$ ipython --no-banner

In [1]: import numpy as np

In [2]: from numpy import linalg as LA

In [3]: np.set_printoptions(precision=2, suppress=True, linewidth=140)

In [4]: rd = lambda a: np.round(a, 2) + 0

In [5]: F = np.load("m.npy")

In [6]: print(F)
[[62  1  3  1  3  2]
 [ 0  2  3  1  0  3]
 [ 1  3 63  3  3  1]
 [ 3  2  1 20  3  3]
 [ 3  0  0  0 40  3]
 [ 1  3  2  3  0 40]]

In [7]: B = LA.invert(F)
Traceback (most recent call last):
  Cell In[7], line 1
    B = LA.invert(F)
AttributeError: module 'numpy.linalg' has no attribute 'invert'


In [8]: B = LA.inv(F)

In [9]: print(rd(LA.inv(B)))
[[62.  1.  3.  1.  3.  2.]
 [ 0.  2.  3.  1.  0.  3.]
 [ 1.  3. 63.  3.  3.  1.]
 [ 3.  2.  1. 20.  3.  3.]
 [ 3.  0.  0.  0. 40.  3.]
 [ 1.  3.  2.  3.  0. 40.]]

In [10]: print(rd(F @ B))
[[1. 0. 0. 0. 0. 0.]
 [0. 1. 0. 0. 0. 0.]
 [0. 0. 1. 0. 0. 0.]
 [0. 0. 0. 1. 0. 0.]
 [0. 0. 0. 0. 1. 0.]
 [0. 0. 0. 0. 0. 1.]]

In [11]: m1 = np.load("x.npy")

In [12]: print(m1)
[[-1  0  1  2  3  4]
 [ 5  6  7  8  9 10]
 [11 12 13 14 15 16]]

In [13]: # looks like rank 2

In [14]: Uu, sig, vt = LA.svd(m1)

In [15]: vecs = vt[:(sig > 1e-8).sum()]

In [16]: rng = np.random.default_rng(315)

In [17]: x0 = m1[1] + -3 * m1[0] + rng.integers(2) * np.eye(6)[0]

In [18]: print(x0)
[ 9.  6.  4.  2.  0. -2.]

In [19]: print(rd(LA.norm(x0 - vecs.T @ vecs @ x0)))
0.69

In [20]: print(LA.matrix_rank(np.vstack([m1, x0])))
3

In [21]: Uu, sig, vt = LA.svd(m1)

In [22]: print(rd(sig))
[38.49  3.91  0.  ]

In [23]: B = Uu[:, :2] @ np.diag(sig[:2]) @ vt[:2]

In [24]: print(rd(LA.norm(m1 - B, 2)), rd(sig[2]))
0.0 0.0

In [25]: print(rd(LA.norm(m1 - B) / LA.norm(m1)))
0.0

In [26]: print(LA.matrix_rank(B))
2

In [27]: print(rd(np.abs(m1 - B).max()))
0.0

In [28]: print(rd(LA.norm(m1, 2) / LA.norm(m1)))
0.99

In [29]: print(LA.matrix_rank(m1, rtol=0.1))
2

In [30]: print(LA.norm(m1, axis=1).argmax())
2

In [31]: print(rd(LA.norm(m1[0], 1)), rd(LA.norm(m1[0], np.inf)))
11.0 4.0

In [32]: print(rd(LA.norm(m1[0] - m1[2])))
29.39

In [33]: theta = np.radians(80)

In [34]: r_ = np.eye(6)

In [35]: r_[3, 3] = r_[4, 4] = np.cos(theta)

In [36]: r_[3, 4], r_[4, 3] = -np.sin(theta), np.sin(theta)

In [37]: print(rd(r_))
[[ 1.    0.    0.    0.    0.    0.  ]
 [ 0.    1.    0.    0.    0.    0.  ]
 [ 0.    0.    1.    0.    0.    0.  ]
 [ 0.    0.    0.    0.17 -0.98  0.  ]
 [ 0.    0.    0.    0.98  0.17  0.  ]
 [ 0.    0.    0.    0.    0.    1.  ]]

In [38]: B = m1 @ r_.T

In [39]: print(rd(np.abs(B - m1).max(axis=0)))
[ 0.    0.    0.   26.34  1.39  0.  ]

In [40]: print(np.allclose(LA.norm(m1, axis=1), LA.norm(B, axis=1)))
True
